$ ipython --no-banner

In [1]: import numpy as np

In [2]: import numpy.linalg as la

In [3]: np.set_printoptions(precision=2, suppress=True, linewidth=200)

In [4]: W0 = np.loadtxt("block1.csv", delimiter=",")

In [5]: print(W0)
[[ 1.2  -0.5   1.6  -0.9   0.3   0.  ]
 [ 0.4  -1.6   0.   -0.6  -1.6  -0.2 ]
 [-0.5   0.9  -1.4   0.9   2.1   0.7 ]
 [ 0.6  -1.6  -0.9   1.2   0.    1.6 ]
 [ 1.17 -0.6   1.59 -0.98  0.27 -0.17]
 [-1.4  -0.8   1.3  -0.4  -1.1   1.4 ]
 [-0.6  -1.4  -1.7  -0.9   1.5   0.1 ]]

In [6]: x = np.array([2, 2, 2, -2, 1, 1])

In [7]: rhs = W0 @ x

In [8]: print(la.lstsq(W0, rhs)[0])
[ 2.  2.  2. -2.  1.  1.]

In [9]: rng = np.random.default_rng(36767)

In [10]: rhs = rhs + 0.02 * rng.normal(size=7)

In [11]: print(rhs)
[ 6.72 -2.98 -1.03 -4.62  6.38 -0.7  -3.99]

In [12]: c, *_ = la.lstsq(W0, rhs)

In [13]: print(c.round())
[ 2.  2.  2. -2.  1.  1.]

In [14]: A2 = np.c_[W0[:, :5] @ np.array([[0, 2, 2, 0, 2],
    ...:     [0, 1, 0, 0, 2],
    ...:     [0, 2, 0, 1, 0],
    ...:     [2, 0, 2, 2, 1],
    ...:     [2, 0, 1, 1, 0]]), np.array([0, 1, 0, 0, 1, 0, 1])]

In [15]: print(A2)
[[-1.2   5.1   0.9   0.1   0.5   0.  ]
 [-4.4  -0.8  -2.   -2.8  -3.    1.  ]
 [ 6.   -2.9   2.9   2.5   1.7   0.  ]
 [ 2.4  -2.2   3.6   1.5  -0.8   0.  ]
 [-1.42  4.92  0.65 -0.1   0.16  1.  ]
 [-3.   -1.   -4.7  -0.6  -4.8   0.  ]
 [ 1.2  -6.   -1.5  -2.   -4.9   1.  ]]

In [16]: print(la.matrix_rank(np.c_[W0, A2]))
7

In [17]: print(np.round(la.norm(A2 - W0 @ la.lstsq(W0, A2)[0], axis=0), 2) + 0)
[0.   0.   0.   0.   0.   0.84]

In [18]: print(la.matrix_rank(A2))
6

In [19]: u = np.array([6, 3, 4])

In [20]: print(np.cross(W0[1, :3], W0[0, :3]))
[-2.56 -0.64  1.72]

In [21]: print(np.polyval(u, W0[1]))
[ 6.16 14.56  4.    4.36 14.56  3.64]

In [22]: print(np.convolve(W0[1], u))
[  2.4  -8.4  -3.2 -10.  -11.4  -8.4  -7.   -0.8]
